>>> import numpy as np
>>> from numpy import linalg as LA
>>> np.set_printoptions(precision=2, suppress=True, linewidth=120, floatmode="fixed")
>>> def tidy(a):
...     return np.round(a, 2) + 0
... 
>>> data = np.loadtxt("data.csv", delimiter=",")
>>> data
array([[-0.90,  0.70, -1.60],
       [-0.30,  0.80,  0.00],
       [ 0.70, -0.70, -1.90],
       [ 0.70,  0.10,  1.10],
       [-0.50,  0.40, -0.60],
       [ 0.60,  0.00,  0.80],
       [ 1.10, -1.40,  0.30],
       [-0.70,  0.50,  0.80],
       [ 0.10, -1.90,  0.30],
       [-2.20,  0.00, -0.50],
       [ 0.90,  0.70,  1.50],
       [-0.90, -0.30, -0.60],
       [-4.00,  5.00,  6.00],
       [-3.20,  0.20, -1.90],
       [-1.40, -1.00, -0.50],
       [-0.50, -0.10, -0.50],
       [-0.80, -0.90,  1.10],
       [ 0.30, -0.30, -0.20],
       [ 0.70, -1.70,  0.00],
       [-2.40,  0.00,  1.40],
       [ 2.30,  0.60, -0.20],
       [ 0.20,  0.30, -1.50],
       [-0.40,  0.10, -0.40],
       [ 1.50,  0.00,  1.70],
       [-0.20,  0.90, -1.30],
       [ 0.60,  0.40, -1.50],
       [ 2.00, -3.00, -1.70],
       [ 0.50, -2.50,  0.30],
       [-0.70, -1.50, -2.10],
       [ 0.60, -1.30, -0.90],
       [-0.40, -0.70,  1.30],
       [ 1.60, -0.90,  0.60],
       [ 0.30,  0.30,  0.60],
       [ 0.90,  2.00, -0.20]])
>>> Ac = data - data.mean(axis=0)
>>> left, sig, VT = LA.svd(Ac, full_matrices=False)
>>> tidy(VT[0] * np.sign(VT[0, np.abs(VT[0]).argmax()]))
array([-0.48,  0.61,  0.64])
>>> tidy((sig ** 2).sum() ** 2 / (sig ** 4).sum())
np.float64(2.23)
>>> (np.sign(left[:, 0]) == np.sign(left[0, 0])).astype(int)
array([1, 0, 1, 0, 0, 0, 1, 0, 1, 0, 0, 1, 0, 0, 1, 1, 0, 1, 1, 0, 1, 1, 0, 0, 1, 1, 1, 1, 1, 1, 0, 1, 0, 0])
>>> np.abs(VT[0]).argmax()
np.int64(2)
>>> tidy(np.abs(VT[-1]))
array([0.44, 0.79, 0.43])
>>> tidy(sig)
array([11.01,  7.11,  5.41])
>>> tidy(Ac.mean(axis=0))
array([0.00, 0.00, 0.00])
>>> LA.matrix_rank(Ac)
np.int64(3)
>>> arr = np.load("case10.npy")
>>> tidy(arr)
array([[-1.83,  0.66,  0.44],
       [ 0.13, -0.84,  1.81],
       [ 0.79,  1.69,  0.72]])
>>> tidy(LA.svd(arr, compute_uv=False))
array([2.00, 2.00, 2.00])
